>>> import numpy as np
>>> import numpy.linalg as la
>>> np.set_printoptions(precision=2, suppress=True, linewidth=160, sign=" ")
>>> feats = np.load("x.npy")
>>> print(feats)
[[ 1.    0.    0.    0.    0.    0.    0.    0.  ]
 [ 0.25  0.25  0.    0.25  0.    0.25  0.    0.  ]
 [ 0.33  0.    0.67  0.    0.    0.    0.    0.  ]
 [ 0.    0.    0.    0.67  0.    0.    0.33  0.  ]
 [ 0.5   0.    0.    0.    0.5   0.    0.    0.  ]
 [ 0.    0.33  0.    0.    0.33  0.33  0.    0.  ]
 [ 0.    0.    0.    0.    0.    0.33  0.67  0.  ]
 [ 0.    0.    0.2   0.    0.    0.2   0.2   0.4 ]]
>>> # row-stochastic, so 1 is an eigenvalue
>>> print(np.round(la.norm(feats, "nuc"), 2))
4.94
>>> print(la.norm(feats, axis=0))
[ 1.19  0.42  0.7   0.71  0.6   0.57  0.77  0.4 ]
>>> print(la.norm(feats, axis=1))
[ 1.    0.5   0.75  0.75  0.71  0.58  0.75  0.53]
>>> print(round(la.norm(feats, 2), 2))
1.24
>>> print(round(float(la.norm(feats) ** 2 / la.norm(feats, 2) ** 2), 2))
2.61
>>> print(np.round(la.norm(feats, 1), 2), np.round(la.norm(feats, np.inf), 2))
2.08 1.0
>>> C2 = feats.T @ feats
>>> print(np.allclose(C2, C2.T))
True
>>> print(np.round(la.eigvalsh(C2)[::-1], 2) + 0)
[ 1.55  0.91  0.49  0.46  0.32  0.18  0.12  0.  ]
>>> print(C2)
[[ 1.42  0.06  0.22  0.06  0.25  0.06  0.    0.  ]
 [ 0.06  0.17  0.    0.06  0.11  0.17  0.    0.  ]
 [ 0.22  0.    0.48  0.    0.    0.04  0.04  0.08]
 [ 0.06  0.06  0.    0.51  0.    0.06  0.22  0.  ]
 [ 0.25  0.11  0.    0.    0.36  0.11  0.    0.  ]
 [ 0.06  0.17  0.04  0.06  0.11  0.32  0.26  0.08]
 [ 0.    0.    0.04  0.22  0.    0.26  0.6   0.08]
 [ 0.    0.    0.08  0.    0.    0.08  0.08  0.16]]
>>> print(la.matrix_rank(C2))
8
>>> print(np.diag(C2))
[ 1.42  0.17  0.48  0.51  0.36  0.32  0.6   0.16]
>>> U, sigma, Vh = la.svd(feats)
>>> print(np.argmax(sigma[:-1] / (sigma[1:] + 1e-6)) + 1)
7
>>> Y = U[:, :7] @ np.diag(sigma[:7]) @ Vh[:7]
>>> print(la.matrix_rank(feats, rtol=0.05))
7
>>> print(Y.round(2) + 0)
[[ 1.   -0.01  0.    0.    0.    0.01  0.    0.  ]
 [ 0.25  0.26  0.    0.25  0.    0.24  0.01  0.  ]
 [ 0.33  0.    0.67  0.    0.    0.    0.    0.  ]
 [ 0.    0.    0.    0.67  0.    0.    0.33  0.  ]
 [ 0.5   0.01  0.    0.    0.5  -0.01  0.    0.  ]
 [ 0.    0.32  0.    0.    0.33  0.34  0.    0.  ]
 [ 0.    0.    0.    0.    0.    0.33  0.67  0.  ]
 [ 0.    0.    0.2   0.    0.    0.2   0.2   0.4 ]]
>>> print(la.matrix_rank(Y))
7
>>> print(round(float(np.abs(feats - Y).max()), 2))
0.01
>>> print(round(float(la.norm(feats - Y, 2)), 2), np.round(sigma[7], 2))
0.03 0.03
>>> print(np.argsort(-la.norm(Y, axis=0).round(6), kind="stable")[:3])
[ 0  6  3]
>>> print(la.cond(Y) > 100)
True
>>> print(la.matrix_rank(Y, rtol=0.1))
7
>>> print(round(float(la.norm(Y, 2) / la.norm(Y)), 2))
0.62
>>> vec = np.array([0, 3, -1, 3, -1, 3, 0, 0])
>>> h = np.maximum(feats @ vec, 0)
>>> print(np.flatnonzero(h > 1e-9))
[ 1  3  5  6  7]
>>> A = np.loadtxt("dump.csv", delimiter=",")
>>> print(A)
[[ -6.08 -25.28  17.57 -59.53  -5.64 -62.02 -91.75  58.69  96.55]
 [ -4.72 -24.24  15.3  -54.99  -4.12 -57.63 -86.49  54.55  90.86]
 [ -0.62 -20.62   8.26 -40.23   0.49 -43.19 -68.99  40.96  71.97]
 [  2.5  -16.88   2.51 -26.91   4.04 -29.89 -52.45  28.47  54.21]
 [  3.08 -15.99   1.37 -24.01   4.7  -26.96 -48.72  25.72  50.22]
 [  5.    -8.99  -4.    -5.98   7.    -7.98 -22.97   7.98  22.97]
 [  3.14  -3.82  -3.35   0.83   4.76   0.17  -8.36   0.32   7.98]
 [  2.82  -3.34  -3.06   1.09   4.34   0.56  -7.21  -0.06   6.84]
 [ -0.14   0.2    0.19  -0.34  -0.36  -0.4    0.47   0.29  -0.42]
 [  0.33   0.8   -0.06  -2.21  -1.46  -3.41   2.98   2.37  -2.65]
 [  2.29   0.61  -2.11  -2.74  -0.79  -5.51   4.9    3.62  -4.51]
 [ 11.05  -1.01 -12.06   0.03   5.04  -8.    11.04   3.99 -11.04]
 [ 11.39  -1.08 -12.45   0.19   5.29  -8.02  11.26   3.95 -11.29]
 [ 58.95  -9.57 -69.57  34.88  44.82   3.65  46.09 -14.1  -50.48]]
>>> U, sigma, Vh = la.svd(A)
>>> print(sigma.round(2) + 0)
[ 307.42  104.79   29.3     0.      0.      0.      0.      0.      0.  ]
>>> print(np.argmax(sigma[:-1] / (sigma[1:] + 1e-6)) + 1)
3
>>> Y = U[:, :3] @ np.diag(sigma[:3]) @ Vh[:3]
>>> print(round(la.norm(A - Y, 2), 2), np.round(sigma[3], 2))
0.0 0.0
>>> print(la.matrix_rank(Y))
3
>>> print(round(float(la.norm(A - Y) / la.norm(A)), 2))
0.0
>>> print(round(np.abs(A - Y).max(), 2))
0.0
